>>> import numpy as np
>>> from numpy import linalg as LA
>>> np.set_printoptions(precision=3, suppress=True, linewidth=160, floatmode="fixed")
>>> rnd = lambda a: np.round(a, 3) + 0
>>> K = np.load("dump.npy")
>>> print(K)
[[-5.000  3.000  2.000 -1.000 -1.000  3.000 -3.000 -1.000 -1.000  3.000  1.000 -2.000]
 [ 5.000  2.000  3.000 -3.000  1.000  0.000 -3.000 -3.000  2.000  3.000 -1.000  2.000]
 [ 2.000  3.000 -2.000 -1.000 -3.000  2.000  2.000  2.000 -2.000  0.000  1.000 -1.000]
 [ 0.000  0.000  0.000 -2.000  1.000 -1.000 -2.000  0.000  0.000  2.000  1.000  2.000]
 [ 0.000  0.000  0.000 -1.000 -2.000  1.000 -1.000  0.000  1.000 -2.000  0.000  0.000]
 [ 0.000  0.000  0.000  1.000  2.000  1.000 -1.000 -1.000  0.000 -2.000 -1.000  2.000]
 [ 0.000  0.000  0.000  0.000 -1.000 -2.000 -2.000  0.000  1.000  1.000  2.000  2.000]
 [ 0.000  0.000  0.000  1.000 -2.000 -2.000  1.000  0.000  1.000  2.000 -2.000 -1.000]
 [ 0.000  0.000  0.000 -1.000 -1.000  2.000 -2.000  0.000 -1.000  2.000  1.000 -2.000]
 [ 0.000  0.000  0.000 -1.000  0.000  1.000  0.000  2.000 -2.000 -1.000 -2.000  0.000]
 [ 0.000  0.000  0.000 -1.000 -1.000  0.000  0.000  0.000 -1.000  2.000  2.000  2.000]
 [ 0.000  0.000  0.000  1.000 -1.000  0.000  1.000  0.000  0.000 -2.000  0.000 -2.000]]
>>> x0 = np.array([-1, -2, -5, 4, -2, 4, 3, -1, 4, 2, 1, -4])
>>> h = np.maximum(K @ x0, 0)
>>> print(np.flatnonzero(h > 1e-9))
[ 0  2  4  7  8 11]
>>> print(h)
[ 2.000  0.000 13.000  0.000  1.000  0.000  0.000 13.000  9.000  0.000  0.000 13.000]
>>> print(K.T @ h)
[ 16.000  45.000 -22.000   1.000 -91.000  25.000  27.000  24.000 -23.000  22.000  -2.000 -74.000]
>>> print(np.maximum(K @ (3 * x0), 0))
[ 6.000  0.000 39.000  0.000  3.000  0.000  0.000 39.000 27.000  0.000  0.000 39.000]
>>> print(np.maximum(K @ x0, 0) - np.maximum(-K @ x0, 0))
[  2.000 -39.000  13.000 -23.000   1.000 -11.000 -12.000  13.000   9.000 -14.000  -8.000  13.000]
>>> print(K.sum(axis=1))
[-2.000  8.000  3.000  1.000 -4.000  1.000  1.000 -2.000 -2.000 -3.000  3.000 -3.000]
>>> print(rnd(LA.norm(K)))
18.735
>>> print(LA.matrix_rank(K))
12
>>> print(np.diff(K, axis=0))
[[10.000 -1.000  1.000 -2.000  2.000 -3.000  0.000 -2.000  3.000  0.000 -2.000  4.000]
 [-3.000  1.000 -5.000  2.000 -4.000  2.000  5.000  5.000 -4.000 -3.000  2.000 -3.000]
 [-2.000 -3.000  2.000 -1.000  4.000 -3.000 -4.000 -2.000  2.000  2.000  0.000  3.000]
 [ 0.000  0.000  0.000  1.000 -3.000  2.000  1.000  0.000  1.000 -4.000 -1.000 -2.000]
 [ 0.000  0.000  0.000  2.000  4.000  0.000  0.000 -1.000 -1.000  0.000 -1.000  2.000]
 [ 0.000  0.000  0.000 -1.000 -3.000 -3.000 -1.000  1.000  1.000  3.000  3.000  0.000]
 [ 0.000  0.000  0.000  1.000 -1.000  0.000  3.000  0.000  0.000  1.000 -4.000 -3.000]
 [ 0.000  0.000  0.000 -2.000  1.000  4.000 -3.000  0.000 -2.000  0.000  3.000 -1.000]
 [ 0.000  0.000  0.000  0.000  1.000 -1.000  2.000  2.000 -1.000 -3.000 -3.000  2.000]
 [ 0.000  0.000  0.000  0.000 -1.000 -1.000  0.000 -2.000  1.000  3.000  4.000  2.000]
 [ 0.000  0.000  0.000  2.000  0.000  0.000  1.000  0.000  1.000 -4.000 -2.000 -4.000]]
>>> print(K.shape)
(12, 12)
>>> print(np.abs(K).max())
5.0
>>> print(rnd(K.mean(axis=0)))
[ 0.167  0.667  0.250 -0.667 -0.667  0.417 -0.833 -0.083 -0.167  0.667  0.167  0.167]
>>> print(K - K[0])
[[ 0.000  0.000  0.000  0.000  0.000  0.000  0.000  0.000  0.000  0.000  0.000  0.000]
 [10.000 -1.000  1.000 -2.000  2.000 -3.000  0.000 -2.000  3.000  0.000 -2.000  4.000]
 [ 7.000  0.000 -4.000  0.000 -2.000 -1.000  5.000  3.000 -1.000 -3.000  0.000  1.000]
 [ 5.000 -3.000 -2.000 -1.000  2.000 -4.000  1.000  1.000  1.000 -1.000  0.000  4.000]
 [ 5.000 -3.000 -2.000  0.000 -1.000 -2.000  2.000  1.000  2.000 -5.000 -1.000  2.000]
 [ 5.000 -3.000 -2.000  2.000  3.000 -2.000  2.000  0.000  1.000 -5.000 -2.000  4.000]
 [ 5.000 -3.000 -2.000  1.000  0.000 -5.000  1.000  1.000  2.000 -2.000  1.000  4.000]
 [ 5.000 -3.000 -2.000  2.000 -1.000 -5.000  4.000  1.000  2.000 -1.000 -3.000  1.000]
 [ 5.000 -3.000 -2.000  0.000  0.000 -1.000  1.000  1.000  0.000 -1.000  0.000  0.000]
 [ 5.000 -3.000 -2.000  0.000  1.000 -2.000  3.000  3.000 -1.000 -4.000 -3.000  2.000]
 [ 5.000 -3.000 -2.000  0.000  0.000 -3.000  3.000  1.000  0.000 -1.000  1.000  4.000]
 [ 5.000 -3.000 -2.000  2.000  0.000 -3.000  4.000  1.000  1.000 -5.000 -1.000  0.000]]
>>> rng = np.random.default_rng(774951)
>>> out = K + rng.integers(-2, 3, (12, 11)) @ rng.integers(-2, 3, (11, 12))
>>> print(out)
[[  8.000   1.000   1.000  -7.000  -5.000  -3.000   5.000 -17.000   6.000   0.000   3.000   2.000]
 [  9.000   3.000  -1.000  -5.000   8.000  12.000  -6.000  -2.000  16.000  -5.000   1.000   8.000]
 [  0.000  12.000  -2.000  12.000  -1.000   4.000   0.000  18.000 -15.000  -3.000 -10.000   0.000]
 [ -2.000   0.000  -3.000  -6.000   9.000  -9.000   4.000   9.000  -3.000  10.000  15.000  -3.000]
 [ 15.000  11.000  -2.000   7.000  -6.000   3.000  10.000  -4.000   9.000  -2.000  -1.000   4.000]
 [ -3.000  15.000   5.000   5.000  -7.000   5.000  -6.000   8.000   4.000   1.000  -9.000  -2.000]
 [  0.000  -6.000  10.000   3.000  -7.000  -5.000  -4.000  -4.000   0.000   9.000  -4.000   1.000]
 [ -6.000   0.000  -4.000   1.000  -2.000  -7.000  -4.000   1.000 -10.000  -3.000  -7.000  -7.000]
 [  3.000  -1.000   8.000  11.000  -2.000  13.000 -13.000   4.000   2.000   4.000  -7.000   1.000]
 [ -2.000   4.000  -6.000  -7.000  -3.000 -11.000   8.000  -2.000  -6.000  -3.000   4.000  -4.000]
 [  1.000  -7.000   0.000 -14.000  -5.000  -5.000   3.000 -18.000   7.000  -6.000   0.000   5.000]
 [ -2.000   1.000   5.000   0.000  -9.000   0.000   2.000   2.000   1.000  13.000   5.000  -6.000]]
>>> print(LA.matrix_rank(out - K, tol=1e-8))
11
>>> print(np.abs(out - K).sum(axis=1))
[72.000 64.000 74.000 70.000 70.000 73.000 50.000 48.000 67.000 61.000 72.000 45.000]
>>> O, Rm = LA.qr(K)
>>> print(rnd(O.T @ O))
[[1.000 0.000 0.000 0.000 0.000 0.000 0.000 0.000 0.000 0.000 0.000 0.000]
 [0.000 1.000 0.000 0.000 0.000 0.000 0.000 0.000 0.000 0.000 0.000 0.000]
 [0.000 0.000 1.000 0.000 0.000 0.000 0.000 0.000 0.000 0.000 0.000 0.000]
 [0.000 0.000 0.000 1.000 0.000 0.000 0.000 0.000 0.000 0.000 0.000 0.000]
 [0.000 0.000 0.000 0.000 1.000 0.000 0.000 0.000 0.000 0.000 0.000 0.000]
 [0.000 0.000 0.000 0.000 0.000 1.000 0.000 0.000 0.000 0.000 0.000 0.000]
 [0.000 0.000 0.000 0.000 0.000 0.000 1.000 0.000 0.000 0.000 0.000 0.000]
 [0.000 0.000 0.000 0.000 0.000 0.000 0.000 1.000 0.000 0.000 0.000 0.000]
 [0.000 0.000 0.000 0.000 0.000 0.000 0.000 0.000 1.000 0.000 0.000 0.000]
 [0.000 0.000 0.000 0.000 0.000 0.000 0.000 0.000 0.000 1.000 0.000 0.000]
 [0.000 0.000 0.000 0.000 0.000 0.000 0.000 0.000 0.000 0.000 1.000 0.000]
 [0.000 0.000 0.000 0.000 0.000 0.000 0.000 0.000 0.000 0.000 0.000 1.000]]
>>> print(np.trace(O @ O.T))
12.0
>>> lab = rng.permutation(12)
>>> print(lab)
[ 2  3  7  0 10  6  4  1  5  8  9 11]
>>> out = K[lab][:, lab]
>>> print(rnd(np.sort(np.abs(LA.eigvals(out)))))
[1.387 1.387 1.608 3.304 3.304 3.658 4.062 4.062 4.158 4.158 5.441 6.784]
>>> print(np.trace(out))
-12.0
>>> print(out)
[[-2.000 -1.000  2.000  2.000  1.000  2.000 -3.000  3.000  2.000 -2.000  0.000 -1.000]
 [ 0.000 -2.000  0.000  0.000  1.000 -2.000  1.000  0.000 -1.000  0.000  2.000  2.000]
 [ 0.000  1.000  0.000  0.000 -2.000  1.000 -2.000  0.000 -2.000  1.000  2.000 -1.000]
 [ 2.000 -1.000 -1.000 -5.000  1.000 -3.000 -1.000  3.000  3.000 -1.000  3.000 -2.000]
 [ 0.000 -1.000  0.000  0.000  2.000  0.000 -1.000  0.000  0.000 -1.000  2.000  2.000]
 [ 0.000  0.000  0.000  0.000  2.000 -2.000 -1.000  0.000 -2.000  1.000  1.000  2.000]
 [ 0.000 -1.000  0.000  0.000  0.000 -1.000 -2.000  0.000  1.000  1.000 -2.000  0.000]
 [ 3.000 -3.000 -3.000  5.000 -1.000 -3.000  1.000  2.000  0.000  2.000  3.000  2.000]
 [ 0.000  1.000 -1.000  0.000 -1.000 -1.000  2.000  0.000  1.000  0.000 -2.000  2.000]
 [ 0.000 -1.000  0.000  0.000  1.000 -2.000 -1.000  0.000  2.000 -1.000  2.000 -2.000]
 [ 0.000 -1.000  2.000  0.000 -2.000  0.000  0.000  0.000  1.000 -2.000 -1.000  0.000]
 [ 0.000  1.000  0.000  0.000  0.000  1.000 -1.000  0.000  0.000  0.000 -2.000 -2.000]]
>>> J = np.loadtxt("run1.csv", delimiter=",")
>>> print(J)
[[-1.000 -3.000 -1.000  0.000  0.000  0.000  0.000  0.000  0.000  0.000  0.000]
 [ 1.000 -3.000  0.000  0.000  0.000  0.000  0.000  0.000  0.000  0.000  0.000]
 [-3.000  0.000 -2.000  0.000  0.000  0.000  0.000  0.000  0.000  0.000  0.000]
 [ 0.000  0.000  0.000  0.000  0.000  0.000  2.000  2.000  0.000  0.000  0.000]
 [ 0.000  0.000  0.000  2.000  1.000  2.000  2.000  1.000  0.000  1.000  2.000]
 [ 0.000  0.000  0.000  0.000  2.000  0.000  2.000  2.000  2.000  0.000  1.000]
 [ 0.000  0.000  0.000  0.000  0.000  2.000  0.000  2.000  2.000  1.000  1.000]
 [ 0.000  0.000  0.000  1.000  0.000  2.000  1.000  0.000  1.000  2.000  1.000]
 [ 0.000  0.000  0.000  1.000  2.000  1.000  0.000  0.000  0.000  0.000  2.000]
 [ 0.000  0.000  0.000  0.000  0.000  2.000  1.000  0.000  1.000  1.000  0.000]
 [ 0.000  0.000  0.000  2.000  1.000  1.000  0.000  2.000  1.000  2.000  1.000]]
>>> O, V = LA.qr(J[:, :1])[0], LA.qr(J[:, 1:])[0]
>>> sig = LA.svd(O.T @ V, compute_uv=False)
>>> print(rnd(sig))
[0.995]
>>> print(rnd(np.degrees(np.arccos(sig.clip(0, 1)))))
[5.768]
>>> print(np.flatnonzero(LA.matrix_power((J != 0) + (J.T != 0) + np.eye(11), 11)[6]))
[ 3  4  5  6  7  8  9 10]
>>> print(rnd(LA.det(J)))
396.0
>>> ang = np.radians(90)
>>> Rm = np.eye(11)
>>> Rm[6, 6] = Rm[3, 3] = np.cos(ang)
>>> Rm[6, 3], Rm[3, 6] = -np.sin(ang), np.sin(ang)
>>> print(rnd(Rm))
[[ 1.000  0.000  0.000  0.000  0.000  0.000  0.000  0.000  0.000  0.000  0.000]
 [ 0.000  1.000  0.000  0.000  0.000  0.000  0.000  0.000  0.000  0.000  0.000]
 [ 0.000  0.000  1.000  0.000  0.000  0.000  0.000  0.000  0.000  0.000  0.000]
 [ 0.000  0.000  0.000  0.000  0.000  0.000  1.000  0.000  0.000  0.000  0.000]
 [ 0.000  0.000  0.000  0.000  1.000  0.000  0.000  0.000  0.000  0.000  0.000]
 [ 0.000  0.000  0.000  0.000  0.000  1.000  0.000  0.000  0.000  0.000  0.000]
 [ 0.000  0.000  0.000 -1.000  0.000  0.000  0.000  0.000  0.000  0.000  0.000]
 [ 0.000  0.000  0.000  0.000  0.000  0.000  0.000  1.000  0.000  0.000  0.000]
 [ 0.000  0.000  0.000  0.000  0.000  0.000  0.000  0.000  1.000  0.000  0.000]
 [ 0.000  0.000  0.000  0.000  0.000  0.000  0.000  0.000  0.000  1.000  0.000]
 [ 0.000  0.000  0.000  0.000  0.000  0.000  0.000  0.000  0.000  0.000  1.000]]
>>> out = J @ Rm.T
>>> print(rnd(LA.det(Rm)), np.trace(Rm))
1.0 9.0
>>> print(np.allclose(J @ J.T, out @ out.T))
True
>>> print(rnd(LA.svd(J, compute_uv=False)), rnd(LA.svd(out, compute_uv=False)))
[8.048 4.372 3.854 3.726 3.253 2.570 2.199 1.373 0.596 0.293 0.178] [8.048 4.372 3.854 3.726 3.253 2.570 2.199 1.373 0.596 0.293 0.178]
